$ python -q
>>> import numpy as np
>>> from numpy import linalg as LA
>>> np.set_printoptions(precision=1, suppress=True, linewidth=120, sign=" ")
>>> M = np.array([[-4.0, 3.0, -5.0, 1.0, 0.0, 0.0],
...     [-5.0, 1.0, 3.0, 5.0, 0.0, 0.0],
...     [5.0, -5.0, 0.0, -4.0, 0.0, 0.0],
...     [3.0, 3.0, -2.0, 4.0, 0.0, 0.0],
...     [0.0, 0.0, 0.0, 0.0, -2.0, 1.0],
...     [0.0, 0.0, 0.0, 0.0, 2.0, 1.0]])
>>> O, R = LA.qr(M)
>>> print(np.allclose(R.T @ R, M.T @ M))
True
>>> rng = np.random.default_rng(40)
>>> lab = rng.permutation(6)
>>> lab
array([ 3,  1,  5,  4,  2,  0])
>>> out = M[lab][:, lab]
>>> np.allclose(out, M)
False
>>> np.trace(out)
np.float64(0.0)
>>> vec = np.array([1, 1, 2, 1, -2, 2])
>>> rhs = M @ vec
>>> print(rhs)
[-10.   7.  -4.   6.   6.  -2.]
>>> LA.solve(M, rhs + M[:, 5])
array([ 1.,  1.,  2.,  1., -2.,  3.])
>>> f = np.array([0, 1, 1])
>>> np.correlate(M[3], M[0], "full")
array([  0.,   0.,   3., -12.,  -8.,  11., -38.,  20., -16.,   0.,   0.])
>>> print(np.cross(M[3, :3], M[0, :3]))
[-9. 23. 21.]
>>> np.convolve(M[3], f)
array([ 0.,  3.,  6.,  1.,  2.,  4.,  0.,  0.])
>>> print(np.polyval(f, M[3]))
[ 4.  4. -1.  5.  1.  1.]
>>> (M != 0).astype(int)
array([[ 1,  1,  1,  1,  0,  0],
       [ 1,  1,  1,  1,  0,  0],
       [ 1,  1,  0,  1,  0,  0],
       [ 1,  1,  1,  1,  0,  0],
       [ 0,  0,  0,  0,  1,  1],
       [ 0,  0,  0,  0,  1,  1]])
>>> mat = np.array([[1, 2, 0, 0, 0, 1],
...     [0, 2, 1, 1, 2, 1],
...     [1, 3, 0, 2, 2, 0],
...     [0, 1, 2, 1, 2, 2],
...     [1, 0, -1, -1, -2, 0]])
>>> mat
array([[ 1,  2,  0,  0,  0,  1],
       [ 0,  2,  1,  1,  2,  1],
       [ 1,  3,  0,  2,  2,  0],
       [ 0,  1,  2,  1,  2,  2],
       [ 1,  0, -1, -1, -2,  0]])
>>> round(np.trace(LA.pinv(mat) @ mat), 1)
np.float64(4.0)
>>> np.abs(np.diag(LA.qr(mat)[1])) > 1e-9
array([ True,  True,  True,  True, False])
>>> np.unique(mat.round(6), axis=0).shape
(5, 6)
>>> LA.cond(mat) > 100
np.True_
>>> Uu, sig, VT = LA.svd(mat)
>>> V = VT[:(sig > 1e-8).sum()]
>>> vec = mat[1] + -1 * mat[2] + rng.integers(2) * np.eye(6)[0]
>>> vec
array([-1., -1.,  1., -1.,  0.,  1.])
>>> np.round(V.T @ V, 1) + 0
array([[ 0.7,  0.1, -0.1,  0.3, -0.3,  0.2],
       [ 0.1,  0.9, -0.2, -0.1,  0.2,  0.1],
       [-0.1, -0.2,  0.4,  0.1,  0.2,  0.4],
       [ 0.3, -0.1,  0.1,  0.7,  0.3, -0.2],
       [-0.3,  0.2,  0.2,  0.3,  0.6,  0. ],
       [ 0.2,  0.1,  0.4, -0.2,  0. ,  0.7]])
>>> print(np.diag(V.T @ V))
[ 0.7  0.9  0.4  0.7  0.6  0.7]
>>> np.allclose(V.T @ V @ vec, vec)
True
